In [1]: import numpy as np

In [2]: import numpy.linalg as la

In [3]: np.set_printoptions(precision=2, suppress=True, linewidth=160, legacy="1.25")

In [4]: K = np.minimum.outer(np.arange(1, 5), np.arange(1, 5)) * -1

In [5]: K
Out[5]: 
array([[-1, -1, -1, -1],
       [-1, -2, -2, -2],
       [-1, -2, -3, -3],
       [-1, -2, -3, -4]])

In [6]: np.all(la.eigvalsh(K) > 0)
Out[6]: False

In [7]: A2 = K / np.sqrt((K ** 2).mean(axis=1, keepdims=True))

In [8]: la.matrix_rank(K - K.mean(axis=1, keepdims=True))
Out[8]: 3

In [9]: x0 = np.array([-3, -3, 2, -1])

In [10]: rhs = K @ x0

In [11]: rhs
Out[11]: array([5, 7, 6, 7])

In [12]: la.solve(K, K[:, 0])
Out[12]: array([ 1., -0., -0., -0.])

In [13]: la.solve(K, 4 * rhs)
Out[13]: array([-12., -12.,   8.,  -4.])

In [14]: r0 = np.array([0, 0, 1, 2])

In [15]: A2 = K + np.outer(r0, np.eye(4)[1])

In [16]: np.round(la.det(A2) / la.det(K), 2), round(1 + la.solve(K, r0)[1], 2)
Out[16]: (2.0, 2.0)

In [17]: la.matrix_rank(la.inv(A2) - la.inv(K), tol=1e-8)
Out[17]: 1

In [18]: q, V = la.qr(K[:, :2])[0], la.qr(K[:, 2:])[0]

In [19]: sv = la.svd(q.T @ V, compute_uv=False)

In [20]: np.round(la.norm(q @ q.T - V @ V.T, 2), 2)
Out[20]: 0.99

In [21]: sv
Out[21]: array([0.99, 0.16])

In [22]: np.degrees(np.arccos(sv.clip(0, 1)))
Out[22]: array([ 8.99, 81.01])

In [23]: (sv > 0.9).sum()
Out[23]: 1

In [24]: W0 = np.load("x.npy")

In [25]: W0
Out[25]: 
array([[-0.99,  0.12],
       [ 0.12,  0.99]])

In [26]: # symmetric

In [27]: w, V = la.eigh(W0)

In [28]: la.eigvalsh(W0 + -3 * np.eye(2))
Out[28]: array([-4., -2.])

In [29]: np.round(V.T @ W0 @ V, 2) + 0
Out[29]: 
array([[-1.,  0.],
       [ 0.,  1.]])

In [30]: w, V = la.eigh(W0)

In [31]: x0 = np.array([5, 2])

In [32]: round(x0 @ W0 @ x0 / (x0 @ x0), 2), w[0], w[-1]
Out[32]: (-0.64, -1.0, 1.0)

In [33]: np.round(V * np.abs(w) @ V.T, 2) + 0
Out[33]: 
array([[1., 0.],
       [0., 1.]])

In [34]: round(np.abs(W0).sum(axis=1).max(), 2), np.abs(w).max()
Out[34]: (1.11, 1.0)

In [35]: round(float(x0 @ W0 @ x0), 2)
Out[35]: -18.47

In [36]: np.round(V * np.maximum(w, 0) @ V.T, 2) + 0
Out[36]: 
array([[0.  , 0.06],
       [0.06, 1.  ]])
